% python3 -q
>>> import numpy as np
>>> from numpy import linalg as LA
>>> np.set_printoptions(suppress=True, linewidth=200)
>>> rnd = lambda a: np.round(a, 2) + 0
>>> A = np.load("w.npy")
>>> print(A)
[[ 0.79  0.66  0.   -0.26]
 [-0.75 -0.95  0.16  0.05]
 [-0.94 -1.31 -1.42  0.41]
 [-0.16 -0.08 -0.66  0.15]
 [-0.16  0.    0.02 -0.06]
 [-0.37 -0.11  0.27  0.04]
 [ 0.34  0.17  0.12 -0.67]
 [ 0.41  0.77  0.12 -0.4 ]
 [-0.95 -0.82  0.41  0.49]
 [-0.13 -0.45 -0.11 -0.15]]
>>> d = LA.norm(A[:, None] - A[None], axis=-1)
>>> print(rnd(LA.norm(A, axis=1)))
[1.06 1.22 2.19 0.7  0.17 0.47 0.78 0.97 1.41 0.5 ]
>>> print(rnd(d[:5, :5]))
[[0.   2.26 3.06 1.43 1.17]
 [2.26 0.   1.67 1.34 1.13]
 [3.06 1.67 0.   1.66 2.15]
 [1.43 1.34 1.66 0.   0.72]
 [1.17 1.13 2.15 0.72 0.  ]]
>>> print((d + 1e9 * np.eye(10)).round(6).argmin(axis=1))
[7 8 3 4 5 4 7 0 1 4]
>>> print(np.unravel_index(d.round(6).argmax(), d.shape))
(np.int64(0), np.int64(2))
>>> print(rnd(LA.norm(A - A.mean(axis=0), axis=1)))
[1.34 0.97 1.92 0.6  0.25 0.44 0.94 1.23 1.22 0.27]
>>> print(d[4].round(6).argsort(kind="stable")[:4])
[4 5 9 3]
>>> print(rnd(d[4]))
[1.17 1.13 2.15 0.72 0.   0.36 0.81 1.02 1.32 0.48]
>>> print(d.mean(axis=1).argmax())
2
>>> basis = np.sign(np.array([[4, 4, 9, -3], [1, -8, -1, -7], [-5, -9, 0, 7], [-4, -7, -5, 0]]))
>>> other = (np.tril(basis, -1) + np.eye(4)) @ (np.triu(basis, 1) + np.eye(4))
>>> w = np.array([2, 2, 2, 1])
>>> K = np.rint(other * w @ LA.inv(other)) + 0
>>> print(K)
[[ 2.  2.  1.  1.]
 [ 0.  6.  2.  2.]
 [ 0. -6. -1. -3.]
 [ 0. -4. -2.  0.]]
>>> cov = K.T @ K
>>> print(np.trace(cov), (K ** 2).sum())
120.0 120.0
>>> print(rnd(LA.eigvalsh(cov)[::-1]))
[111.96   4.     4.     0.04]
>>> print(np.diag(cov))
[ 4. 92. 10. 14.]
